In [1]: import numpy as np

In [2]: np.set_printoptions(precision=3, suppress=True, linewidth=100, floatmode="fixed")

In [3]: def rnd(a):
   ...:     return np.round(a, 3) + 0
   ...: 

In [4]: E = np.tanh(np.array([[-1.3, 0.4, 0.0],
   ...:     [0.8, 0.5, 0.5],
   ...:     [1.7, -0.4, -0.9],
   ...:     [-0.8, 0.5, 1.5],
   ...:     [0.8, 0.1, -0.1],
   ...:     [0.1, 1.3, 0.0],
   ...:     [-0.4, 1.2, 1.1],
   ...:     [0.1, 1.5, -1.1],
   ...:     [-0.3, 0.5, -1.3],
   ...:     [0.8, 1.3, 1.2],
   ...:     [0.1, 0.0, -0.7],
   ...:     [0.1, 0.7, 1.2],
   ...:     [-0.1, 0.6, -0.3],
   ...:     [2.0, 1.0, 0.6],
   ...:     [-0.2, 0.9, 1.0]]) @ np.array([[-0.2, 2.1, -0.4, 0.6, 0.9, 0.5, -1.2],
   ...:     [0.6, 1.7, -1.2, 0.2, -0.1, -0.2, -0.2],
   ...:     [-0.3, 0.5, -1.2, 0.8, 1.8, 1.2, 0.4]]))

In [5]: rnd(E)
Out[5]: 
array([[ 0.462, -0.967,  0.040, -0.604, -0.837, -0.623,  0.901],
       [-0.010,  0.992, -0.909,  0.753,  0.917,  0.716, -0.696],
       [-0.300,  0.985,  0.706,  0.217, -0.050, -0.149, -0.981],
       [ 0.010, -0.080, -0.969,  0.675,  0.959,  0.862,  0.898],
       [-0.070,  0.947, -0.310,  0.397,  0.485,  0.254, -0.770],
       [ 0.641,  0.984, -0.922,  0.310, -0.040, -0.207, -0.363],
       [ 0.438,  0.941, -0.989,  0.706,  0.905,  0.706,  0.592],
       [ 0.837,  0.976, -0.478, -0.478, -0.967, -0.917, -0.696],
       [ 0.635, -0.405,  0.793, -0.808, -0.990, -0.948, -0.254],
       [ 0.254,  1.000, -0.997,  0.935,  0.992,  0.919, -0.629],
       [ 0.188, -0.139,  0.664, -0.462, -0.824, -0.658, -0.380],
       [ 0.040,  0.964, -0.981,  0.821,  0.975,  0.874,  0.217],
       [ 0.438,  0.578, -0.310, -0.178, -0.598, -0.485, -0.119],
       [ 0.020,  1.000, -0.991,  0.954,  0.992,  0.909, -0.982],
       [ 0.273,  0.923, -0.976,  0.696,  0.910,  0.726,  0.430]])

In [6]: Xs = E - E.mean(axis=0)

In [7]: vecs = np.linalg.svd(Xs)[2][:3]

In [8]: other = Xs - Xs @ vecs.T @ vecs

In [9]: rnd(np.linalg.norm(other) / np.linalg.norm(Xs))
Out[9]: np.float64(0.167)

In [10]: rnd((Xs @ vecs.T).std(axis=0))
Out[10]: array([1.391, 0.749, 0.475])

In [11]: Z = E[[2, 14]].astype(float)

In [12]: for _ in range(3):
    ...:     lab = np.linalg.norm(E[:, None] - Z, axis=-1).argmin(axis=1)
    ...:     Z = np.array([E[lab == j].mean(axis=0) for j in range(2)])
    ...: 

In [13]: lab
Out[13]: array([0, 1, 0, 1, 1, 1, 1, 0, 0, 1, 0, 1, 0, 1, 1])

In [14]: np.abs(Z[1] - Z[0]).argmax()
Out[14]: np.int64(4)

In [15]: np.bincount(lab)
Out[15]: array([6, 9])

In [16]: q, r_ = np.linalg.qr(E)

In [17]: q.shape, r_.shape
Out[17]: ((15, 7), (7, 7))

In [18]: rnd(np.trace(q @ q.T))
Out[18]: np.float64(7.0)

In [19]: rnd(np.abs(np.diag(r_)))
Out[19]: array([1.544, 3.140, 2.130, 0.662, 0.505, 0.224, 1.425])

In [20]: rnd(q.T @ q)
Out[20]: 
array([[1.000, 0.000, 0.000, 0.000, 0.000, 0.000, 0.000],
       [0.000, 1.000, 0.000, 0.000, 0.000, 0.000, 0.000],
       [0.000, 0.000, 1.000, 0.000, 0.000, 0.000, 0.000],
       [0.000, 0.000, 0.000, 1.000, 0.000, 0.000, 0.000],
       [0.000, 0.000, 0.000, 0.000, 1.000, 0.000, 0.000],
       [0.000, 0.000, 0.000, 0.000, 0.000, 1.000, 0.000],
       [0.000, 0.000, 0.000, 0.000, 0.000, 0.000, 1.000]])

In [21]: rnd(q @ r_)
Out[21]: 
array([[ 0.462, -0.967,  0.040, -0.604, -0.837, -0.623,  0.901],
       [-0.010,  0.992, -0.909,  0.753,  0.917,  0.716, -0.696],
       [-0.300,  0.985,  0.706,  0.217, -0.050, -0.149, -0.981],
       [ 0.010, -0.080, -0.969,  0.675,  0.959,  0.862,  0.898],
       [-0.070,  0.947, -0.310,  0.397,  0.485,  0.254, -0.770],
       [ 0.641,  0.984, -0.922,  0.310, -0.040, -0.207, -0.363],
       [ 0.438,  0.941, -0.989,  0.706,  0.905,  0.706,  0.592],
       [ 0.837,  0.976, -0.478, -0.478, -0.967, -0.917, -0.696],
       [ 0.635, -0.405,  0.793, -0.808, -0.990, -0.948, -0.254],
       [ 0.254,  1.000, -0.997,  0.935,  0.992,  0.919, -0.629],
       [ 0.188, -0.139,  0.664, -0.462, -0.824, -0.658, -0.380],
       [ 0.040,  0.964, -0.981,  0.821,  0.975,  0.874,  0.217],
       [ 0.438,  0.578, -0.310, -0.178, -0.598, -0.485, -0.119],
       [ 0.020,  1.000, -0.991,  0.954,  0.992,  0.909, -0.982],
       [ 0.273,  0.923, -0.976,  0.696,  0.910,  0.726,  0.430]])

In [22]: Xs = E - E.mean(axis=0)

In [23]: Uu, sv, vt = np.linalg.svd(Xs, full_matrices=False)

In [24]: rnd(Xs.mean(axis=0))
Out[24]: array([0.000, 0.000, 0.000, 0.000, 0.000, 0.000, 0.000])

In [25]: rnd(vt[0] * np.sign(vt[0, np.abs(vt[0]).argmax()]))
Out[25]: array([-0.104,  0.300, -0.401,  0.421,  0.567,  0.490,  0.004])

In [26]: np.abs(vt[0]).argmax()
Out[26]: np.int64(4)

In [27]: rnd((sv ** 2).sum() ** 2 / (sv ** 4).sum())
Out[27]: np.float64(1.905)

In [28]: rnd(sv ** 2 / (sv ** 2).sum())
Out[28]: array([0.691, 0.200, 0.080, 0.020, 0.006, 0.001, 0.001])

In [29]: Xs = (E - E.mean(axis=0)) / E.std(axis=0)

In [30]: np.argwhere(np.abs(Xs) > 2)
Out[30]: array([[0, 1]])

In [31]: beta = np.linalg.lstsq(np.delete(Xs, 5, axis=1), Xs[:, 5])[0]

In [32]: rnd(1 - np.var(Xs[:, 5] - np.delete(Xs, 5, axis=1) @ beta))
Out[32]: np.float64(0.993)

In [33]: np.abs(beta).argmax()
Out[33]: np.int64(4)

In [34]: r0 = np.array([1, 1, 0])

In [35]: arr = r0[np.abs(np.subtract.outer(np.arange(3), np.arange(3)))]

In [36]: arr
Out[36]: 
array([[1, 1, 0],
       [1, 1, 1],
       [0, 1, 1]])

In [37]: # equal to its transpose

In [38]: def softmax(z):
    ...:     e = np.exp(z - z.max(axis=-1, keepdims=True))
    ...:     return e / e.sum(axis=-1, keepdims=True)
    ...: 

In [39]: softmax(arr).sum(axis=1)
Out[39]: array([1.000, 1.000, 1.000])

In [40]: rnd(softmax(arr[0]))
Out[40]: array([0.422, 0.422, 0.155])

In [41]: rnd(softmax(arr[0] + 5))
Out[41]: array([0.422, 0.422, 0.155])

In [42]: rnd(softmax(10 * arr[0]))
Out[42]: array([0.500, 0.500, 0.000])

In [43]: scores = arr @ arr.T / np.sqrt(3)

In [44]: rnd(softmax(scores))
Out[44]: 
array([[0.390, 0.390, 0.219],
       [0.264, 0.471, 0.264],
       [0.219, 0.390, 0.390]])

In [45]: softmax(scores).round(6).argmax(axis=1)
Out[45]: array([0, 1, 1])

In [46]: rnd(softmax(scores + np.triu(np.full(scores.shape, -np.inf), 1)))
Out[46]: 
array([[1.000, 0.000, 0.000],
       [0.360, 0.640, 0.000],
       [0.219, 0.390, 0.390]])
